$ python3 -q
>>> import numpy as np
>>> from numpy import linalg as LA
>>> np.set_printoptions(suppress=True, linewidth=140)
>>> def tidy(a):
...     return np.round(a, 2) + 0
... 
>>> A = np.loadtxt("data.csv", delimiter=",")
>>> A
array([[-0.05, -0.96,  0.87, -0.86, -0.64, -0.95],
       [ 0.19,  0.75,  0.32,  0.63,  0.32,  0.59],
       [-0.21, -0.94,  0.21, -0.85, -0.56, -0.89],
       [-0.63, -0.97, -0.99, -0.95, -0.58, -0.81],
       [ 0.35, -0.81,  1.  , -0.49, -0.49, -0.92],
       [ 0.18,  0.96, -0.52,  0.88,  0.62,  0.93],
       [-0.68, -0.91, -1.  , -0.9 , -0.37, -0.38],
       [-0.4 , -0.63, -0.96, -0.62, -0.18, -0.16],
       [ 0.13, -0.42,  0.82, -0.22, -0.21, -0.54],
       [-0.75, -0.9 , -1.  , -0.91, -0.32, -0.16],
       [-0.16,  0.2 , -0.81,  0.04,  0.12,  0.38],
       [ 0.16,  0.62,  0.35,  0.51,  0.24,  0.45],
       [-0.46, -0.8 , -0.97, -0.76, -0.29, -0.38],
       [-0.31, -0.75, -0.8 , -0.68, -0.29, -0.48],
       [ 0.32,  0.42,  0.92,  0.45,  0.09,  0.  ],
       [-0.52, -0.96, -0.94, -0.92, -0.56, -0.82],
       [ 0.09, -0.17,  0.6 , -0.06, -0.09, -0.27],
       [ 0.25,  0.89,  0.37,  0.79,  0.45,  0.76],
       [ 0.58,  0.94,  0.99,  0.91,  0.47,  0.66],
       [-0.57, -0.89, -0.99, -0.86, -0.37, -0.48],
       [ 0.01, -0.49,  0.47, -0.33, -0.21, -0.48],
       [ 0.26,  0.98, -0.26,  0.92,  0.67,  0.95],
       [-0.31, -0.48, -0.91, -0.48, -0.12, -0.08],
       [-0.24,  0.86, -0.99,  0.6 ,  0.52,  0.92],
       [-0.71, -0.92, -1.  , -0.91, -0.37, -0.35],
       [-0.15, -0.66, -0.24, -0.54, -0.26, -0.51],
       [-0.11, -0.79,  0.24, -0.64, -0.37, -0.71]])
>>> x = np.array([2, 2, 0, 1, -2, 2])
>>> h1 = np.maximum(A @ x, 0)
>>> tidy(A.T @ h1)
array([ 5.95, 21.83,  2.98, 19.41, 11.87, 18.53])
>>> tidy(np.maximum(A @ (3 * x), 0))
array([ 0.  ,  9.15,  0.  ,  0.  ,  0.  , 11.34,  0.  ,  0.  ,  0.  ,  0.  ,  1.92,  7.47,  0.  ,  0.  ,  5.25,  0.  ,  0.  , 11.07, 12.99,
        0.  ,  0.  , 11.88,  0.  ,  7.92,  0.  ,  0.  ,  0.  ])
>>> basis = A[[0, 16]].astype(float)
>>> for _ in range(7):
...     idx = LA.norm(A[:, None] - basis, axis=-1).argmin(axis=1)
...     basis = np.array([A[idx == j].mean(axis=0) for j in range(2)])
... 
>>> idx
array([0, 1, 0, 0, 0, 1, 0, 0, 0, 0, 1, 1, 0, 0, 1, 0, 0, 1, 1, 0, 0, 1, 0, 1, 0, 0, 0])
>>> np.bincount(idx)
array([18,  9])
>>> dist = LA.norm(A[:, None] - A[None], axis=-1)
>>> dist[26].round(6).argsort(kind="stable")[:4]
array([26,  2, 25, 20])
>>> dist.mean(axis=1).argmax()
np.int64(18)
>>> tidy(dist[:5, :5])
array([[0.  , 2.97, 0.69, 1.96, 0.6 ],
       [2.97, 0.  , 2.86, 3.26, 2.67],
       [0.69, 2.86, 0.  , 1.28, 1.04],
       [1.96, 3.26, 1.28, 0.  , 2.28],
       [0.6 , 2.67, 1.04, 2.28, 0.  ]])
>>> np.unravel_index(dist.round(6).argmax(), dist.shape)
(np.int64(3), np.int64(18))
>>> dist.shape
(27, 27)
>>> np.flatnonzero(dist[26] < dist.mean() / 2)
array([ 0,  2,  8, 20, 25, 26])
>>> out = np.array([[0, 2, 1, 1, 0, 1, 2],
...     [1, 2, 2, 2, 1, 1, 1],
...     [1, 2, 2, 2, 2, 1, 0],
...     [0, 2, 2, 0, 2, 2, 1],
...     [1, 0, 0, 0, 0, 1, 2],
...     [1, 2, 0, 2, 1, 0, 0],
...     [2, 1, 0, 2, 2, 2, 0]])
>>> basis = np.array([[-5]])
>>> feats = np.block([[out, np.array([[3], [2], [2], [3], [1], [1], [0]])], [np.zeros((1, 7)), basis]])
>>> feats
array([[ 0.,  2.,  1.,  1.,  0.,  1.,  2.,  3.],
       [ 1.,  2.,  2.,  2.,  1.,  1.,  1.,  2.],
       [ 1.,  2.,  2.,  2.,  2.,  1.,  0.,  2.],
       [ 0.,  2.,  2.,  0.,  2.,  2.,  1.,  3.],
       [ 1.,  0.,  0.,  0.,  0.,  1.,  2.,  1.],
       [ 1.,  2.,  0.,  2.,  1.,  0.,  0.,  1.],
       [ 2.,  1.,  0.,  2.,  2.,  2.,  0.,  0.],
       [ 0.,  0.,  0.,  0.,  0.,  0.,  0., -5.]])
>>> rng = np.random.default_rng(425)
>>> idx = rng.permutation(8)
>>> out = feats[:, idx] * rng.choice([-1, 1], 8)
>>> out
array([[ 1., -2., -2.,  0.,  0., -1.,  3., -1.],
       [ 2., -2., -1.,  1.,  1., -2.,  2., -1.],
       [ 2., -2., -0.,  2.,  1., -2.,  2., -1.],
       [ 0., -2., -1.,  2.,  0., -2.,  3., -2.],
       [ 0., -0., -2.,  0.,  1., -0.,  1., -1.],
       [ 2., -2., -0.,  1.,  1., -0.,  1., -0.],
       [ 2., -1., -0.,  2.,  2., -0.,  0., -2.],
       [ 0., -0., -0.,  0.,  0., -0., -5., -0.]])
>>> U, _, Vh = LA.svd(feats.T @ out)
>>> idx
array([3, 1, 6, 4, 0, 2, 7, 5])
>>> blk = np.stack([feats, 3 * feats, feats[::-1]])
>>> blk.sum(axis=0)
array([[  0.,   8.,   4.,   4.,   0.,   4.,   8.,   7.],
       [  6.,   9.,   8.,  10.,   6.,   6.,   4.,   8.],
       [  5.,  10.,   8.,  10.,   9.,   4.,   0.,   9.],
       [  1.,   8.,   8.,   0.,   8.,   9.,   6.,  13.],
       [  4.,   2.,   2.,   0.,   2.,   6.,   9.,   7.],
       [  5.,  10.,   2.,  10.,   6.,   1.,   0.,   6.],
       [  9.,   6.,   2.,  10.,   9.,   9.,   1.,   2.],
       [  0.,   2.,   1.,   1.,   0.,   1.,   2., -17.]])
>>> (blk @ feats.T).shape
(3, 8, 8)
>>> tidy(LA.det(blk))
array([    -60., -393660.,     -60.])
>>> U, sv, Vh = LA.svd(feats, full_matrices=False)
>>> np.abs(U[:, 0]).round(6).argmax()
np.int64(3)
>>> tidy(sv)
array([10.05,  5.07,  2.85,  2.51,  2.28,  1.16,  0.58,  0.11])
>>> tidy(np.sqrt((sv ** 2).sum())), tidy(LA.norm(feats))
(np.float64(12.17), np.float64(12.17))
>>> tidy(U.T @ U)
array([[1., 0., 0., 0., 0., 0., 0., 0.],
       [0., 1., 0., 0., 0., 0., 0., 0.],
       [0., 0., 1., 0., 0., 0., 0., 0.],
       [0., 0., 0., 1., 0., 0., 0., 0.],
       [0., 0., 0., 0., 1., 0., 0., 0.],
       [0., 0., 0., 0., 0., 1., 0., 0.],
       [0., 0., 0., 0., 0., 0., 1., 0.],
       [0., 0., 0., 0., 0., 0., 0., 1.]])
>>> tidy(sv / sv[0])
array([1.  , 0.51, 0.28, 0.25, 0.23, 0.12, 0.06, 0.01])
>>> tidy(Vh @ Vh.T)
array([[1., 0., 0., 0., 0., 0., 0., 0.],
       [0., 1., 0., 0., 0., 0., 0., 0.],
       [0., 0., 1., 0., 0., 0., 0., 0.],
       [0., 0., 0., 1., 0., 0., 0., 0.],
       [0., 0., 0., 0., 1., 0., 0., 0.],
       [0., 0., 0., 0., 0., 1., 0., 0.],
       [0., 0., 0., 0., 0., 0., 1., 0.],
       [0., 0., 0., 0., 0., 0., 0., 1.]])
